$ python3 -q
>>> import numpy as np
>>> np.set_printoptions(precision=1, suppress=True, linewidth=120)
>>> rd = lambda a: np.round(a, 1) + 0
>>> A = np.loadtxt("a.csv", delimiter=",")
>>> A
array([[ 0.,  0.,  0.],
       [ 2., -2., -5.],
       [-1.,  3., -4.],
       [ 0.,  1., -1.],
       [ 0.,  0.,  0.],
       [ 0.,  0.,  0.],
       [ 1., -2.,  3.],
       [ 0.,  0.,  0.],
       [ 1., -2.,  3.],
       [-1.,  3., -4.],
       [ 1., -2.,  3.],
       [ 0.,  0.,  0.],
       [ 0.,  0.,  0.],
       [ 0.,  0.,  0.]])
>>> # row 4 repeats row 0
>>> r0 = np.array([1, 1])
>>> np.polyval(r0, A[11])
array([1., 1., 1.])
>>> np.convolve(A[11], r0)
array([0., 0., 0., 0.])
>>> K = np.load("out6.npy")
>>> K
array([[-15,  15, -10,   3,  -3,   2],
       [ 10,  15,  -5,  -2,  -3,   1],
       [ 10,  10,   0,  -2,  -2,   0],
       [ 15, -15,  10, -12,  12,  -8],
       [-10, -15,   5,   8,  12,  -4],
       [-10, -10,   0,   8,   8,   0]])
>>> W = np.array([[1, 0, 2, 0, 2],
...     [2, 0, 0, 2, 1],
...     [2, 2, 0, 1, 0],
...     [0, 0, 1, 2, 1],
...     [2, 2, 2, 2, 0],
...     [2, 1, 1, 0, 2]])
>>> b = np.array([0, 2, 0, 1, 0])
>>> act = np.maximum(K @ W + b, 0)
>>> (act > 0).astype(int)
array([[0, 0, 0, 1, 0],
       [1, 0, 1, 1, 1],
       [1, 0, 1, 1, 1],
       [1, 1, 1, 0, 0],
       [0, 1, 1, 1, 0],
       [0, 1, 1, 1, 0]])
>>> rd((act > 0).mean(axis=0))
array([0.5, 0.5, 0.8, 0.8, 0.3])
>>> C = np.array([[0, -1, 1], [2, 1, 0], [0, -2, -2], [0, -2, 0], [2, 0, -2]])
>>> W @ C
array([[ 4, -5, -7],
       [ 2, -6,  0],
       [ 4, -2,  2],
       [ 2, -6, -4],
       [ 4, -8, -2],
       [ 6, -3, -4]])
>>> act @ C
array([[  0, -42,   0],
       [ 70, -84, -70],
       [ 56, -80, -58],
       [ 76, -43, -55],
       [ 64, -16, -16],
       [ 36, -16,  -8]])
>>> M = np.loadtxt("dump.csv", delimiter=",")
>>> M
array([[ 3.,  0.,  0.,  0.,  0.,  0.,  0.],
       [ 0., -4.,  0.,  0.,  0.,  0.,  0.],
       [ 0.,  0.,  2.,  0.,  0.,  0.,  0.],
       [ 0.,  0.,  0., -1.,  0.,  0.,  0.],
       [ 0.,  0.,  0.,  0.,  3.,  0.,  0.],
       [ 0.,  0.,  0.,  0.,  0.,  3.,  0.],
       [ 0.,  0.,  0.,  0.,  0.,  0., -4.]])
>>> rng = np.random.default_rng(36754)
>>> M2 = M + rng.integers(-2, 3, (7, 6)) @ rng.integers(-2, 3, (6, 7))
>>> M2
array([[  6.,  -4.,   9.,  -2.,   9.,   4.,  -1.],
       [  4.,  -9.,   1.,  -2.,  -6.,  -7.,   3.],
       [  1.,   2.,   0.,   6.,   0.,   3.,   3.],
       [ -5.,   2.,  -2., -12.,   6.,  -7.,   0.],
       [ -1.,   0.,   2.,  -5.,   7.,  -3.,   4.],
       [ -1.,  -4.,   5.,  -1.,  -1.,   1.,  -6.],
       [ 10.,  -6.,  -2.,   7., -12.,  -2.,  -1.]])
>>> np.abs(M2 - M).sum(axis=1)
array([32., 28., 17., 33., 19., 20., 42.])
>>> M2 - M
array([[  3.,  -4.,   9.,  -2.,   9.,   4.,  -1.],
       [  4.,  -5.,   1.,  -2.,  -6.,  -7.,   3.],
       [  1.,   2.,  -2.,   6.,   0.,   3.,   3.],
       [ -5.,   2.,  -2., -11.,   6.,  -7.,   0.],
       [ -1.,   0.,   2.,  -5.,   4.,  -3.,   4.],
       [ -1.,  -4.,   5.,  -1.,  -1.,  -2.,  -6.],
       [ 10.,  -6.,  -2.,   7., -12.,  -2.,   3.]])
